% python3 -q
>>> import numpy as np
>>> from numpy import linalg as LA
>>> np.set_printoptions(precision=2, suppress=True, linewidth=200)
>>> def rd(a):
...     return np.round(a, 2) + 0
... 
>>> mat = np.load("data.npy")
>>> mat
array([[  6,  -5,   1,  -5],
       [ -5, -10,  12, -13],
       [  1,  12,  10,  -5],
       [ -5, -13,  -5,  -2]])
>>> x = np.array([3, 6, 8, 4])
>>> a = np.maximum(mat @ x, 0)
>>> mat.T @ a
array([ 135, 1620, 1350, -675])
>>> np.tanh(mat @ x)
array([-1., -1.,  1., -1.])
>>> C2 = mat.T @ mat
>>> C2
array([[  87,   97,  -19,   40],
       [  97,  438,   60,  121],
       [ -19,   60,  270, -201],
       [  40,  121, -201,  223]])
>>> rd(LA.svd(mat, compute_uv=False) ** 2)
array([525.03, 427.12,  62.99,   2.86])
>>> rd(LA.eigvalsh(C2)[::-1])
array([525.03, 427.12,  62.99,   2.86])
>>> theta = np.radians(160)
>>> R = np.eye(4)
>>> R[3, 3] = R[1, 1] = np.cos(theta)
>>> R[3, 1], R[1, 3] = -np.sin(theta), np.sin(theta)
>>> rd(R)
array([[ 1.  ,  0.  ,  0.  ,  0.  ],
       [ 0.  , -0.94,  0.  ,  0.34],
       [ 0.  ,  0.  ,  1.  ,  0.  ],
       [ 0.  , -0.34,  0.  , -0.94]])
>>> B = mat @ R.T
>>> np.allclose(mat @ mat.T, B @ B.T)
True
>>> B = np.array([[-3, 1, 3, -1], [-2, -3, -4, -4], [-2, -3, -3, -5], [5, 4, 3, -4]])
>>> feats = B.T @ B
>>> feats
array([[42, 29, 20,  1],
       [29, 35, 36, 10],
       [20, 36, 43, 16],
       [ 1, 10, 16, 58]])
>>> Uu, sigma, Vt = LA.svd(feats)
>>> rd(sigma)
array([102.81,  54.91,  20.12,   0.16])
>>> np.argmax(sigma[:-1] / (sigma[1:] + 1e-6)) + 1
np.int64(3)
>>> B = Uu[:, :3] @ np.diag(sigma[:3]) @ Vt[:3]
>>> rd(LA.norm(feats - B) / LA.norm(feats))
np.float64(0.0)
>>> rd(np.abs(feats - B).max())
np.float64(0.1)
>>> rd(LA.norm(feats - B, 2)), rd(sigma[3])
(np.float64(0.16), np.float64(0.16))
>>> vals, V = LA.eig(feats)
>>> rd(np.sort(LA.eigvals(feats.T)))
array([  0.16,  20.12,  54.91, 102.81])
>>> rd(np.sort(LA.eigvals(LA.inv(feats))))
array([0.01, 0.02, 0.05, 6.42])
>>> rd(feats @ V[:, 0] - vals[0] * V[:, 0])
array([0., 0., 0., 0.])
>>> rd(np.prod(vals))
np.float64(17689.0)
>>> rd(vals)
array([102.81,  54.91,  20.12,   0.16])
>>> Q = feats.astype(float).copy()
>>> for j in range(4):
...     Q[:, j] -= Q[:, :j] @ (Q[:, :j].T @ Q[:, j])
...     Q[:, j] /= LA.norm(Q[:, j])
... 
>>> rd(Q.T @ Q)
array([[1., 0., 0., 0.],
       [0., 1., 0., 0.],
       [0., 0., 1., 0.],
       [0., 0., 0., 1.]])
>>> rd(Q.T @ feats)
array([[54.83, 54.04, 50.34, 12.95],
       [ 0.  , 23.27, 35.56, 35.89],
       [ 0.  ,  0.  ,  1.45, 46.62],
       [ 0.  ,  0.  ,  0.  ,  9.56]])
>>> vals, V = LA.eigh(feats)
>>> x = np.array([0, 7, 0, 6])
>>> rd(V * np.abs(vals) @ V.T)
array([[42., 29., 20.,  1.],
       [29., 35., 36., 10.],
       [20., 36., 43., 16.],
       [ 1., 10., 16., 58.]])
>>> rd(V * np.maximum(vals, 0) @ V.T)
array([[42., 29., 20.,  1.],
       [29., 35., 36., 10.],
       [20., 36., 43., 16.],
       [ 1., 10., 16., 58.]])
>>> x @ feats @ x
np.int64(4643)
>>> np.abs(feats).sum(axis=1).max(), rd(np.abs(vals).max())
(np.int64(115), np.float64(102.81))
>>> B = np.array([[0, 4, -3, -3], [-2, -4, -2, 5], [1, -2, -5, 2], [1, -3, 1, -5]])
>>> F = np.triu(B, 1)
>>> F
array([[ 0,  4, -3, -3],
       [ 0,  0, -2,  5],
       [ 0,  0,  0,  2],
       [ 0,  0,  0,  0]])
>>> rd(LA.norm(F, 2) / LA.norm(F))
np.float64(0.81)
>>> np.argsort(-LA.norm(F, axis=0).round(6), kind="stable")[:3]
array([3, 1, 2])
>>> LA.matrix_rank(F, rtol=0.1)
np.int64(2)
